% ipython --no-banner

In [1]: import numpy as np

In [2]: np.set_printoptions(precision=4, suppress=True, linewidth=140, sign=" ")

In [3]: E = np.load("out0.npy")

In [4]: E
Out[4]: 
array([[ 0,  1,  0,  0],
       [ 0,  2,  0,  0],
       [ 0,  0,  0,  1],
       [ 0,  0,  0,  2]])

In [5]: r = np.linalg.matrix_rank(E)

In [6]: r
Out[6]: np.int64(2)

In [7]: null = np.linalg.svd(E)[2][r:].T

In [8]: E @ null
Out[8]: 
array([[ 0.,  0.],
       [ 0.,  0.],
       [ 0.,  0.],
       [ 0.,  0.]])

In [9]: np.linalg.matrix_rank(E.T @ E), np.linalg.matrix_rank(E @ E.T)
Out[9]: (np.int64(2), np.int64(2))

In [10]: [int(np.linalg.matrix_rank(E[:i])) for i in range(1, len(E) + 1)]
Out[10]: [1, 1, 2, 2]

In [11]: null @ null.T
Out[11]: 
array([[ 1.,  0.,  0.,  0.],
       [ 0.,  0.,  0.,  0.],
       [ 0.,  0.,  1.,  0.],
       [ 0.,  0.,  0.,  0.]])

In [12]: left, s, Vh = np.linalg.svd(E)

In [13]: s
Out[13]: array([ 2.2361,  2.2361,  0.    ,  0.    ])

In [14]: other = left[:, :2] @ np.diag(s[:2]) @ Vh[:2]

In [15]: other
Out[15]: 
array([[ 0.,  1.,  0.,  0.],
       [ 0.,  2.,  0.,  0.],
       [ 0.,  0.,  0.,  1.],
       [ 0.,  0.,  0.,  2.]])

In [16]: np.abs(E - other).max()
Out[16]: np.float64(0.0)

In [17]: np.flatnonzero(np.linalg.matrix_power((E != 0) + (E.T != 0) + np.eye(4), 4)[0])
Out[17]: array([ 0,  1])

In [18]: (np.linalg.matrix_power((E != 0) + (E.T != 0) + np.eye(4), 4) > 0).astype(int)
Out[18]: 
array([[ 1,  1,  0,  0],
       [ 1,  1,  0,  0],
       [ 0,  0,  1,  1],
       [ 0,  0,  1,  1]])

In [19]: E @ E
Out[19]: 
array([[ 0,  2,  0,  0],
       [ 0,  4,  0,  0],
       [ 0,  0,  0,  2],
       [ 0,  0,  0,  4]])

In [20]: m1 = np.loadtxt("dump.csv", delimiter=",")

In [21]: m1
Out[21]: 
array([[  1.5733,   2.7856,  -7.2371],
       [  2.0188,   3.4576,  -8.9722],
       [  0.4448,   0.6528,  -1.8992],
       [  3.5176,   6.4518, -16.0444],
       [  2.5691,   4.9211, -12.4666],
       [  1.4514,   2.7186,  -7.1579],
       [  2.823 ,   4.8083, -12.4994],
       [  2.476 ,   4.2562, -10.8228],
       [  2.4558,   4.0402, -10.5909],
       [  0.8486,   1.4255,  -3.792 ],
       [ -0.2612,  -0.0348,  -0.013 ],
       [  0.7692,   1.3571,  -3.5371],
       [  1.6971,   2.6504,  -7.0793],
       [  0.694 ,   1.4288,  -3.6086],
       [  2.7949,   4.8851, -12.5546],
       [  2.8962,   4.9622, -12.5796]])

In [22]: other = np.c_[m1[:, :1] @ np.array([[-9]]), np.array([4, 2, 2, 2, 3, 5, 5, 5, 5, 3, 2, 2, 5, 5, 5, 4])]

In [23]: other
Out[23]: 
array([[-14.1597,   4.    ],
       [-18.1692,   2.    ],
       [ -4.0032,   2.    ],
       [-31.6584,   2.    ],
       [-23.1219,   3.    ],
       [-13.0626,   5.    ],
       [-25.407 ,   5.    ],
       [-22.284 ,   5.    ],
       [-22.1022,   5.    ],
       [ -7.6374,   3.    ],
       [  2.3508,   2.    ],
       [ -6.9228,   2.    ],
       [-15.2739,   5.    ],
       [ -6.246 ,   5.    ],
       [-25.1541,   5.    ],
       [-26.0658,   4.    ]])

In [24]: np.round(np.linalg.norm(other - m1 @ np.linalg.lstsq(m1, other)[0], axis=0), 4) + 0
Out[24]: array([ 0.    ,  5.0653])

In [25]: np.linalg.norm(np.linalg.qr(m1)[0].T @ other, axis=0) ** 2 / ((other ** 2).sum(axis=0) + 1e-12)
Out[25]: array([ 1.    ,  0.8953])

In [26]: np.round(np.linalg.lstsq(m1, other[:, 0])[0], 4) + 0
Out[26]: array([-9.,  0.,  0.])

In [27]: np.linalg.matrix_rank(other)
Out[27]: np.int64(2)
